$ ipython --no-banner

In [1]: import numpy as np

In [2]: np.set_printoptions(precision=2, suppress=True, linewidth=100)

In [3]: rng = np.random.default_rng(68149)

In [4]: mat = rng.normal(size=(22, 3)) + 5 * np.array([3, -1, -1])

In [5]: mat
Out[5]: 
array([[15.21, -5.6 , -4.14],
       [16.26, -6.43, -3.68],
       [15.55, -4.22, -3.74],
       [16.71, -5.98, -5.59],
       [16.56, -4.12, -4.19],
       [16.68, -3.7 , -4.53],
       [15.11, -4.24, -3.26],
       [13.56, -4.77, -5.83],
       [16.35, -5.66, -4.48],
       [14.78, -4.61, -5.41],
       [14.11, -5.23, -5.06],
       [13.76, -5.74, -5.5 ],
       [14.81, -5.93, -4.55],
       [13.64, -5.05, -6.14],
       [15.11, -3.67, -5.24],
       [16.42, -5.53, -5.38],
       [15.86, -5.63, -4.29],
       [15.37, -4.06, -5.07],
       [15.04, -5.65, -4.45],
       [15.78, -5.26, -5.24],
       [15.57, -6.25, -5.58],
       [15.75, -4.41, -4.11]])

In [6]: cov = np.cov(mat, rowvar=False)

In [7]: np.median(mat, axis=0)
Out[7]: array([15.46, -5.24, -4.8 ])

In [8]: cov
Out[8]: 
array([[ 0.94, -0.01,  0.31],
       [-0.01,  0.7 ,  0.09],
       [ 0.31,  0.09,  0.59]])

In [9]: np.linalg.eigvalsh(cov)[::-1]
Out[9]: array([1.13, 0.72, 0.4 ])

In [10]: vals, vecs = np.linalg.eig(cov)

In [11]: np.round(cov @ vecs[:, 0] - vals[0] * vecs[:, 0], 2) + 0
Out[11]: array([0., 0., 0.])

In [12]: np.sort(np.linalg.eigvals(cov.T))
Out[12]: array([0.4 , 0.72, 1.13])

In [13]: other = np.c_[mat[:, :2] @ np.array([[-1, 3], [-1, -3]]), np.array([-3, 1, -3, 2, -3, -2, -3, -1, 0, 1, -1, -3, 2, -3, 3, 1, -3, -1, -1, 2, 3, 2])]

In [14]: other
Out[14]: 
array([[ -9.61,  62.43,  -3.  ],
       [ -9.83,  68.08,   1.  ],
       [-11.33,  59.3 ,  -3.  ],
       [-10.74,  68.06,   2.  ],
       [-12.44,  62.04,  -3.  ],
       [-12.98,  61.16,  -2.  ],
       [-10.88,  58.04,  -3.  ],
       [ -8.79,  55.  ,  -1.  ],
       [-10.69,  66.02,   0.  ],
       [-10.17,  58.15,   1.  ],
       [ -8.88,  58.  ,  -1.  ],
       [ -8.02,  58.5 ,  -3.  ],
       [ -8.88,  62.22,   2.  ],
       [ -8.59,  56.06,  -3.  ],
       [-11.44,  56.35,   3.  ],
       [-10.89,  65.87,   1.  ],
       [-10.23,  64.49,  -3.  ],
       [-11.31,  58.27,  -1.  ],
       [ -9.39,  62.07,  -1.  ],
       [-10.53,  63.12,   2.  ],
       [ -9.32,  65.45,   3.  ],
       [-11.34,  60.46,   2.  ]])

In [15]: np.round(np.linalg.lstsq(mat, other[:, 0])[0], 2) + 0
Out[15]: array([-1., -1.,  0.])

In [16]: np.linalg.matrix_rank(other)
Out[16]: np.int64(3)

In [17]: np.round(np.linalg.norm(other - mat @ np.linalg.lstsq(mat, other)[0], axis=0), 2) + 0
Out[17]: array([ 0.  ,  0.  , 10.04])

In [18]: np.linalg.norm(np.linalg.qr(mat)[0].T @ other, axis=0) ** 2 / ((other ** 2).sum(axis=0) + 1e-12)
Out[18]: array([1.  , 1.  , 0.07])

In [19]: np.linalg.matrix_rank(np.c_[mat, other])
Out[19]: np.int64(4)

In [20]: Xs = (mat - mat.mean(axis=0)) / mat.std(axis=0)

In [21]: Xs.std(axis=0)
Out[21]: array([1., 1., 1.])

In [22]: c = np.linalg.lstsq(np.delete(Xs, 1, axis=1), Xs[:, 1])[0]

In [23]: round(1 - np.var(Xs[:, 1] - np.delete(Xs, 1, axis=1) @ c), 2)
Out[23]: np.float64(0.02)

In [24]: other = np.array([[-1.3], [0.0]])

In [25]: basis = np.array([[-0.1, 0.5]])

In [26]: data = other @ basis

In [27]: data
Out[27]: 
array([[ 0.13, -0.65],
       [ 0.  ,  0.  ]])

In [28]: other = np.array([[2, 7, 0], [-2, -5, 1]])

In [29]: basis = np.kron(other, data)

In [30]: np.round(np.linalg.norm(basis, 2), 2), round(float(np.linalg.norm(other, 2) * np.linalg.norm(data, 2)), 2)
Out[30]: (np.float64(6.01), 6.01)

In [31]: basis
Out[31]: 
array([[ 0.26, -1.3 ,  0.91, -4.55,  0.  , -0.  ],
       [ 0.  ,  0.  ,  0.  ,  0.  ,  0.  ,  0.  ],
       [-0.26,  1.3 , -0.65,  3.25,  0.13, -0.65],
       [-0.  , -0.  , -0.  , -0.  ,  0.  ,  0.  ]])

In [32]: basis.shape
Out[32]: (4, 6)

In [33]: U, s, Vt = np.linalg.svd(data)

In [34]: np.argmax(s[:-1] / (s[1:] + 1e-6)) + 1
Out[34]: np.int64(1)

In [35]: other = U[:, :1] @ np.diag(s[:1]) @ Vt[:1]

In [36]: np.linalg.matrix_rank(other)
Out[36]: np.int64(1)

In [37]: round(np.abs(data - other).max(), 2)
Out[37]: np.float64(0.0)

In [38]: np.linalg.matrix_rank(data, rtol=0.05)
Out[38]: np.int64(1)

In [39]: round(float(np.linalg.norm(data - other, 2)), 2), s[1]
Out[39]: (0.0, np.float64(0.0))

In [40]: other
Out[40]: 
array([[ 0.13, -0.65],
       [ 0.  ,  0.  ]])

In [41]: P = np.triu(np.array([[-9, 2], [6, 3]]), 1) + np.eye(2)

In [42]: other = P @ data @ np.linalg.inv(P)

In [43]: np.poly(other)
Out[43]: array([ 1.  , -0.13,  0.  ])

In [44]: np.trace(other), np.trace(data)
Out[44]: (np.float64(0.13), np.float64(0.13))

In [45]: P @ data - data @ P
Out[45]: 
array([[ 0.  , -0.26],
       [ 0.  ,  0.  ]])

In [46]: round(np.linalg.norm(data[1], 1), 2), round(float(np.linalg.norm(data[1], np.inf)), 2)
Out[46]: (np.float64(0.0), 0.0)

In [47]: round(np.linalg.norm(data[1] - data[0]), 2)
Out[47]: np.float64(0.66)

In [48]: round(float(np.linalg.norm(data, 2)), 2)
Out[48]: 0.66

In [49]: np.linalg.norm(data, axis=1).argmax()
Out[49]: np.int64(0)

In [50]: U, s, Vt = np.linalg.svd(data)

In [51]: vecs = Vt[:(s > 1e-8).sum()]

In [52]: x = data[1] + -3 * data[0] + rng.integers(2) * np.eye(2)[1]

In [53]: x
Out[53]: array([-0.39,  2.95])

In [54]: np.diag(vecs.T @ vecs)
Out[54]: array([0.04, 0.96])

In [55]: np.linalg.matrix_rank(np.vstack([data, x]))
Out[55]: np.int64(2)

In [56]: round(float(np.linalg.norm(x - vecs.T @ vecs @ x)), 2)
Out[56]: 0.2

In [57]: other = np.array([[1], [-1], [0], [-2]])

In [58]: basis = np.array([[3, 0, -5]])

In [59]: m1 = other @ basis + 0.1 * rng.normal(size=(4, 3))

In [60]: m1.round(2) + 0
Out[60]: 
array([[ 2.87,  0.22, -4.81],
       [-3.01, -0.13,  5.04],
       [-0.17, -0.04,  0.03],
       [-6.02,  0.  ,  9.99]])

In [61]: z = rng.permutation(3)

In [62]: other = m1[:, z] * rng.choice([-1, 1], 3)

In [63]: other.round(2) + 0
Out[63]: 
array([[-4.81,  0.22,  2.87],
       [ 5.04, -0.13, -3.01],
       [ 0.03, -0.04, -0.17],
       [ 9.99,  0.  , -6.02]])

In [64]: U, _, Vt = np.linalg.svd(m1.T @ other)

In [65]: np.round(U @ Vt, 2) + 0
Out[65]: 
array([[0., 0., 1.],
       [0., 1., 0.],
       [1., 0., 0.]])

In [66]: X = np.loadtxt("block10.csv", delimiter=",")

In [67]: X
Out[67]: 
array([[ 1., -1., -1.,  1.,  1., -1., -1.,  1.],
       [ 1., -1., -1.,  1., -1.,  1.,  1., -1.],
       [ 1., -1.,  1., -1., -1.,  1., -1.,  1.],
       [ 1.,  1.,  1.,  1., -1., -1., -1., -1.]])

In [68]: U, s, Vt = np.linalg.svd(X, full_matrices=False)

In [69]: np.round(Vt @ Vt.T, 2) + 0
Out[69]: 
array([[1., 0., 0., 0.],
       [0., 1., 0., 0.],
       [0., 0., 1., 0.],
       [0., 0., 0., 1.]])

In [70]: np.round(U.T @ U, 2) + 0
Out[70]: 
array([[1., 0., 0., 0.],
       [0., 1., 0., 0.],
       [0., 0., 1., 0.],
       [0., 0., 0., 1.]])

In [71]: np.allclose(U * s @ Vt, X)
Out[71]: True

In [72]: X.shape
Out[72]: (4, 8)

In [73]: np.abs(X).max()
Out[73]: np.float64(1.0)

In [74]: np.unravel_index(np.abs(X).argmax(), X.shape)
Out[74]: (np.int64(0), np.int64(0))

In [75]: X.reshape(2, -1)
Out[75]: 
array([[ 1., -1., -1.,  1.,  1., -1., -1.,  1.,  1., -1., -1.,  1., -1.,  1.,  1., -1.],
       [ 1., -1.,  1., -1., -1.,  1., -1.,  1.,  1.,  1.,  1.,  1., -1., -1., -1., -1.]])

In [76]: X.reshape(-1, 2)
Out[76]: 
array([[ 1., -1.],
       [-1.,  1.],
       [ 1., -1.],
       [-1.,  1.],
       [ 1., -1.],
       [-1.,  1.],
       [-1.,  1.],
       [ 1., -1.],
       [ 1., -1.],
       [ 1., -1.],
       [-1.,  1.],
       [-1.,  1.],
       [ 1.,  1.],
       [ 1.,  1.],
       [-1., -1.],
       [-1., -1.]])

In [77]: T = X.reshape(4, 2, -1)

In [78]: T.sum(axis=1)
Out[78]: 
array([[ 2., -2., -2.,  2.],
       [ 0.,  0.,  0.,  0.],
       [ 0.,  0.,  0.,  0.],
       [ 0.,  0.,  0.,  0.]])

In [79]: T[:, 0]
Out[79]: 
array([[ 1., -1., -1.,  1.],
       [ 1., -1., -1.,  1.],
       [ 1., -1.,  1., -1.],
       [ 1.,  1.,  1.,  1.]])

In [80]: np.swapaxes(T, 1, 2)[1]
Out[80]: 
array([[ 1., -1.],
       [-1.,  1.],
       [-1.,  1.],
       [ 1., -1.]])
